In [1]: import numpy as np

In [2]: np.set_printoptions(precision=2, suppress=True, linewidth=200, floatmode="fixed")

In [3]: M = np.load("x.npy")

In [4]: M
Out[4]: 
array([[ 1, -1],
       [ 1,  0]])

In [5]: cov = M.T @ M

In [6]: np.trace(cov), (M ** 2).sum()
Out[6]: (np.int64(3), np.int64(3))

In [7]: (M @ M.T).shape
Out[7]: (2, 2)

In [8]: np.linalg.matrix_rank(cov)
Out[8]: np.int64(2)

In [9]: np.linalg.svd(M, compute_uv=False) ** 2
Out[9]: array([2.62, 0.38])

In [10]: P = np.triu(np.array([[0, 3], [1, -3]]), 1) + np.eye(2)

In [11]: Y = P @ M @ np.linalg.inv(P)

In [12]: np.trace(Y), np.trace(M)
Out[12]: (np.float64(1.0), np.int64(1))

In [13]: round(float(np.linalg.eigvals(M).sum().real), 2)
Out[13]: 1.0

In [14]: np.einsum("ii->", M)
Out[14]: np.int64(1)

In [15]: round(np.linalg.det(M.T), 2)
Out[15]: np.float64(1.0)

In [16]: A = np.load("layer10.npy")

In [17]: A
Out[17]: 
array([[-2.00, -3.00, -3.00],
       [-3.00, -2.00, -3.00],
       [-3.00, -3.00, -2.00]])

In [18]: # symmetric, so the eigenvalues are real

In [19]: Y = np.array([[1, 2], [-2, 0]])

In [20]: basis = np.kron(Y, A)

In [21]: round(float(np.linalg.norm(basis, 2)), 2), np.round(np.linalg.norm(Y, 2) * np.linalg.norm(A, 2), 2)
Out[21]: (20.49, np.float64(20.49))

In [22]: m1 = np.loadtxt("data.csv", delimiter=",")

In [23]: m1
Out[23]: 
array([[0.00, 0.00, 0.00, 3.00],
       [0.00, 0.00, 0.00, 0.00],
       [1.00, 0.00, 0.00, 3.00],
       [0.00, 0.00, 0.00, 0.00]])

In [24]: # looks like rank 2

In [25]: np.all(np.linalg.eigvalsh(A) > 0)
Out[25]: np.False_

In [26]: [round(float(np.linalg.det(A[:i, :i])), 2) + 0 for i in range(1, 4)]
Out[26]: [-2.0, -5.0, -8.0]

In [27]: U, s, VT = np.linalg.svd(m1)

In [28]: vecs = VT[:(s > 1e-8).sum()]

In [29]: rng = np.random.default_rng(808107)

In [30]: x = m1[0] + 5 * m1[3] + rng.integers(2) * np.eye(4)[3]

In [31]: x
Out[31]: array([0.00, 0.00, 0.00, 3.00])

In [32]: np.allclose(vecs.T @ vecs @ x, x)
Out[32]: True

In [33]: lab = rng.permutation(4)

In [34]: lab
Out[34]: array([2, 1, 0, 3])

In [35]: Y = m1[lab][:, lab]

In [36]: np.trace(Y)
Out[36]: np.float64(0.0)

In [37]: Y
Out[37]: 
array([[0.00, 0.00, 1.00, 3.00],
       [0.00, 0.00, 0.00, 0.00],
       [0.00, 0.00, 0.00, 3.00],
       [0.00, 0.00, 0.00, 0.00]])

In [38]: np.allclose(Y, m1)
Out[38]: False

In [39]: np.sort(np.abs(np.linalg.eigvals(Y)))
Out[39]: array([0.00, 0.00, 0.00, 0.00])

In [40]: round(float(np.linalg.det(Y)), 2), round(np.linalg.det(m1[lab]), 2)
Out[40]: (0.0, np.float64(0.0))

In [41]: np.diag(Y)
Out[41]: array([0.00, 0.00, 0.00, 0.00])

In [42]: mat = np.load("block9.npy")

In [43]: mat
Out[43]: 
array([[19.82,  2.04, 20.30],
       [21.04, -1.19, 21.61],
       [18.74,  0.33, 18.65],
       [18.91, -1.57, 20.00],
       [19.93,  0.00, 19.90],
       [19.00, -0.28, 19.68],
       [20.14,  0.00, 20.28],
       [19.69, -0.06, 18.94],
       [21.39, -0.45, 19.88],
       [21.09, -0.87, 20.19],
       [21.94,  0.11, 22.00],
       [19.20,  0.88, 20.40],
       [21.41,  0.37, 19.13],
       [19.25,  0.41, 19.45],
       [20.92, -0.57, 19.81],
       [20.94,  0.57, 19.50],
       [20.59, -0.28, 20.86],
       [18.77, -1.41, 19.97],
       [21.40,  0.61, 19.16],
       [21.26,  1.33, 19.31],
       [20.05,  0.09, 20.25],
       [20.32, -0.93, 20.33],
       [20.02, -0.27, 21.67],
       [20.94, -0.28, 20.76]])

In [44]: cov = np.cov(mat, rowvar=False)

In [45]: cov.shape
Out[45]: (3, 3)

In [46]: mat.std(axis=0)
Out[46]: array([0.94, 0.82, 0.83])

In [47]: np.linalg.eigvalsh(cov)[::-1]
Out[47]: array([1.07, 0.86, 0.43])

In [48]: np.median(mat, axis=0)
Out[48]: array([20.23, -0.03, 19.98])

In [49]: np.argwhere(np.triu(np.abs(np.corrcoef(mat.T)) > 0.8, 1))
Out[49]: array([], shape=(0, 2), dtype=int64)

In [50]: x = np.array([1, -2, 2])

In [51]: rhs = mat @ x

In [52]: np.linalg.lstsq(mat, rhs)[0]
Out[52]: array([ 1.00, -2.00,  2.00])

In [53]: rhs = rhs + 0.1 * rng.normal(size=24)

In [54]: rhs
Out[54]: array([56.31, 66.62, 55.28, 62.10, 59.65, 58.97, 60.72, 57.67, 61.78, 63.30, 65.78, 58.13, 58.88, 57.48, 61.67, 58.82, 62.85, 61.50, 58.51, 57.36, 60.55, 62.72, 64.08, 63.03])

In [55]: b, *_ = np.linalg.lstsq(mat, rhs)

In [56]: [round(float(np.linalg.norm(np.linalg.solve(mat.T @ mat + lam * np.eye(3), mat.T @ rhs))), 2) for lam in (0, 1, 10, 100)]
Out[56]: [2.99, 2.92, 2.53, 2.14]

In [57]: b
Out[57]: array([ 0.98, -1.98,  2.02])

In [58]: b.round()
Out[58]: array([ 1.00, -2.00,  2.00])

In [59]: F = np.loadtxt("run17.csv", delimiter=",")

In [60]: F
Out[60]: 
array([[1.00, 0.90, 0.81],
       [0.90, 1.00, 0.90],
       [0.81, 0.90, 1.00]])

In [61]: # symmetric, so the eigenvalues are real

In [62]: cov = F.T @ F

In [63]: np.linalg.matrix_rank(cov)
Out[63]: np.int64(3)

In [64]: cov
Out[64]: 
array([[2.47, 2.53, 2.43],
       [2.53, 2.62, 2.53],
       [2.43, 2.53, 2.47]])

In [65]: np.diag(cov)
Out[65]: array([2.47, 2.62, 2.47])

In [66]: L = np.linalg.cholesky(F)

In [67]: np.diag(L) ** 2
Out[67]: array([1.00, 0.19, 0.19])

In [68]: ang = np.radians(45)

In [69]: R = np.eye(3)

In [70]: R[1, 1] = R[2, 2] = np.cos(ang)

In [71]: R[1, 2], R[2, 1] = -np.sin(ang), np.sin(ang)

In [72]: R
Out[72]: 
array([[ 1.00,  0.00,  0.00],
       [ 0.00,  0.71, -0.71],
       [ 0.00,  0.71,  0.71]])

In [73]: Y = F @ R.T

In [74]: np.allclose(F @ F.T, Y @ Y.T)
Out[74]: True

In [75]: np.allclose(np.linalg.norm(F, axis=1), np.linalg.norm(Y, axis=1))
Out[75]: True

In [76]: np.linalg.svd(F, compute_uv=False), np.linalg.svd(Y, compute_uv=False)
Out[76]: (array([2.74, 0.19, 0.07]), array([2.74, 0.19, 0.07]))

In [77]: x = np.ones(3)

In [78]: for _ in range(5):
    ...:     x = F @ x
    ...:     x /= np.linalg.norm(x)
    ...:     print(round(x @ F @ x, 2))
    ...: 
2.74
2.74
2.74
2.74
2.74

In [79]: np.round(np.linalg.eigvalsh(F)[-1], 2)
Out[79]: np.float64(2.74)

In [80]: feats = np.tril(np.array([[-2, 0, -2], [1, 2, -2], [2, -1, 2]]), -1) + np.eye(3, dtype=int)

In [81]: feats
Out[81]: 
array([[ 1,  0,  0],
       [ 1,  1,  0],
       [ 2, -1,  1]])

In [82]: # triangular: eigenvalues sit on the diagonal

In [83]: q, R = np.linalg.qr(feats)

In [84]: np.allclose(R.T @ R, feats.T @ feats)
Out[84]: True

In [85]: R
Out[85]: 
array([[-2.45,  0.41, -0.82],
       [ 0.00, -1.35,  0.49],
       [ 0.00,  0.00,  0.30]])

In [86]: np.round(q.T @ q, 2) + 0
Out[86]: 
array([[1.00, 0.00, 0.00],
       [0.00, 1.00, 0.00],
       [0.00, 0.00, 1.00]])

In [87]: np.round(q @ R, 2) + 0
Out[87]: 
array([[ 1.00,  0.00,  0.00],
       [ 1.00,  1.00,  0.00],
       [ 2.00, -1.00,  1.00]])

In [88]: round(np.trace(q @ q.T), 2)
Out[88]: np.float64(3.0)

In [89]: E = np.loadtxt("case17.csv", delimiter=",")

In [90]: E
Out[90]: 
array([[ 0.00,  4.00, -5.00,  5.00],
       [-4.00,  0.00,  0.00,  0.00],
       [ 5.00,  0.00,  0.00,  4.00],
       [-5.00,  0.00, -4.00,  0.00]])

In [91]: x = np.array([0, 1, 0, 0])

In [92]: rhs = E @ x

In [93]: rhs
Out[93]: array([4.00, 0.00, 0.00, 0.00])

In [94]: np.linalg.solve(E.T, E[2])
Out[94]: array([-0.00, -0.00,  1.00, -0.00])

In [95]: np.round(np.linalg.solve(E, rhs + E[:, 0]), 2) + 0
Out[95]: array([1.00, 1.00, 0.00, 0.00])

In [96]: Y = E / np.sqrt((E ** 2).mean(axis=1, keepdims=True))

In [97]: np.linalg.matrix_rank(Y) == np.linalg.matrix_rank(E)
Out[97]: np.True_

In [98]: np.linalg.matrix_rank(E - E.mean(axis=1, keepdims=True))
Out[98]: np.int64(3)

In [99]: f = np.array([1, 1])

In [100]: np.polyval(f, E[2])
Out[100]: array([6.00, 1.00, 1.00, 5.00])

In [101]: np.cross(E[2, :3], E[3, :3])
Out[101]: array([-0.00, 20.00,  0.00])

In [102]: J = np.load("test3.npy")

In [103]: J
Out[103]: 
array([[-0.90,  0.40,  1.80],
       [-0.91,  0.36,  1.83],
       [-0.90,  1.00, -0.60]])

In [104]: lab = rng.permutation(3)

In [105]: lab
Out[105]: array([1, 2, 0])

In [106]: Y = J[lab][:, lab]

In [107]: np.diag(Y)
Out[107]: array([ 0.36, -0.60, -0.90])

In [108]: np.sort(np.abs(np.linalg.eigvals(Y)))
Out[108]: array([0.29, 0.29, 1.08])

In [109]: Y
Out[109]: 
array([[ 0.36,  1.83, -0.91],
       [ 1.00, -0.60, -0.90],
       [ 0.40,  1.80, -0.90]])

In [110]: np.allclose(Y, J)
Out[110]: False

In [111]: ang = np.radians(180)

In [112]: R = np.eye(3)

In [113]: R[2, 2] = R[0, 0] = np.cos(ang)

In [114]: R[2, 0], R[0, 2] = -np.sin(ang), np.sin(ang)

In [115]: R.round(2) + 0
Out[115]: 
array([[-1.00,  0.00,  0.00],
       [ 0.00,  1.00,  0.00],
       [ 0.00,  0.00, -1.00]])

In [116]: Y = J @ R.T

In [117]: np.round(np.linalg.det(R), 2), np.trace(R)
Out[117]: (np.float64(1.0), np.float64(-1.0))

In [118]: np.linalg.svd(J, compute_uv=False), np.linalg.svd(Y, compute_uv=False)
Out[118]: (array([2.92, 1.47, 0.02]), array([2.92, 1.47, 0.02]))

In [119]: np.allclose(J @ J.T, Y @ Y.T)
Out[119]: True

In [120]: q, R = np.linalg.qr(J)

In [121]: np.round(q.T @ q, 2) + 0
Out[121]: 
array([[1.00, 0.00, 0.00],
       [0.00, 1.00, 0.00],
       [0.00, 0.00, 1.00]])

In [122]: np.abs(np.diag(R))
Out[122]: array([1.56, 0.51, 0.11])

In [123]: q
Out[123]: 
array([[-0.58, -0.36, -0.73],
       [-0.58, -0.45,  0.68],
       [-0.58,  0.82,  0.05]])

In [124]: R
Out[124]: 
array([[ 1.56, -1.01, -1.75],
       [ 0.00,  0.51, -1.96],
       [ 0.00,  0.00, -0.11]])

In [125]: q @ R
Out[125]: 
array([[-0.90,  0.40,  1.80],
       [-0.91,  0.36,  1.83],
       [-0.90,  1.00, -0.60]])

In [126]: q.shape, R.shape
Out[126]: ((3, 3), (3, 3))

In [127]: np.round(abs(R[0, 0]), 2), round(np.linalg.norm(J[:, 0]), 2)
Out[127]: (np.float64(1.56), np.float64(1.56))

In [128]: q = R.astype(float).copy()

In [129]: for j in range(3):
     ...:     q[:, j] -= q[:, :j] @ (q[:, :j].T @ q[:, j])
     ...:     q[:, j] /= np.linalg.norm(q[:, j])
     ...: 

In [130]: q.T @ R
Out[130]: 
array([[ 1.56, -1.01, -1.75],
       [ 0.00,  0.51, -1.96],
       [ 0.00,  0.00,  0.11]])

In [131]: q
Out[131]: 
array([[ 1.00,  0.00,  0.00],
       [ 0.00,  1.00,  0.00],
       [ 0.00,  0.00, -1.00]])
